$ python3 -q
>>> import numpy as np
>>> np.set_printoptions(suppress=True, linewidth=160)
>>> rd = lambda a: np.round(a, 3) + 0
>>> data = np.loadtxt("x.csv", delimiter=",")
>>> print(data)
[[-1.  0.  0.  0.  0.]
 [ 0.  1.  0.  0.  0.]
 [ 0.  0.  0.  0.  0.]
 [ 0.  0.  0. -2.  0.]
 [ 0.  0.  0.  0.  3.]]
>>> # triangular, det is the product of the diagonal
>>> rd(np.trace(np.linalg.pinv(data) @ data))
np.float64(4.0)
>>> np.abs(np.diag(np.linalg.qr(data)[1])) > 1e-9
array([ True,  True, False,  True,  True])
>>> rd(data @ np.linalg.pinv(data) @ data)
array([[-1.,  0.,  0.,  0.,  0.],
       [ 0.,  1.,  0.,  0.,  0.],
       [ 0.,  0.,  0.,  0.,  0.],
       [ 0.,  0.,  0., -2.,  0.],
       [ 0.,  0.,  0.,  0.,  3.]])
>>> np.kron(np.eye(2, dtype=int), data)
array([[-1.,  0.,  0.,  0.,  0., -0.,  0.,  0.,  0.,  0.],
       [ 0.,  1.,  0.,  0.,  0.,  0.,  0.,  0.,  0.,  0.],
       [ 0.,  0.,  0.,  0.,  0.,  0.,  0.,  0.,  0.,  0.],
       [ 0.,  0.,  0., -2.,  0.,  0.,  0.,  0., -0.,  0.],
       [ 0.,  0.,  0.,  0.,  3.,  0.,  0.,  0.,  0.,  0.],
       [-0.,  0.,  0.,  0.,  0., -1.,  0.,  0.,  0.,  0.],
       [ 0.,  0.,  0.,  0.,  0.,  0.,  1.,  0.,  0.,  0.],
       [ 0.,  0.,  0.,  0.,  0.,  0.,  0.,  0.,  0.,  0.],
       [ 0.,  0.,  0., -0.,  0.,  0.,  0.,  0., -2.,  0.],
       [ 0.,  0.,  0.,  0.,  0.,  0.,  0.,  0.,  0.,  3.]])
>>> rd(np.linalg.det(2 * data)), rd(np.linalg.det(data))
(np.float64(0.0), np.float64(0.0))
>>> rd(np.linalg.det(data[::-1]))
np.float64(0.0)
>>> rd(np.linalg.eigvals(data).sum().real)
np.float64(1.0)
>>> print(np.einsum("ij,ji->", data, data))
15.0
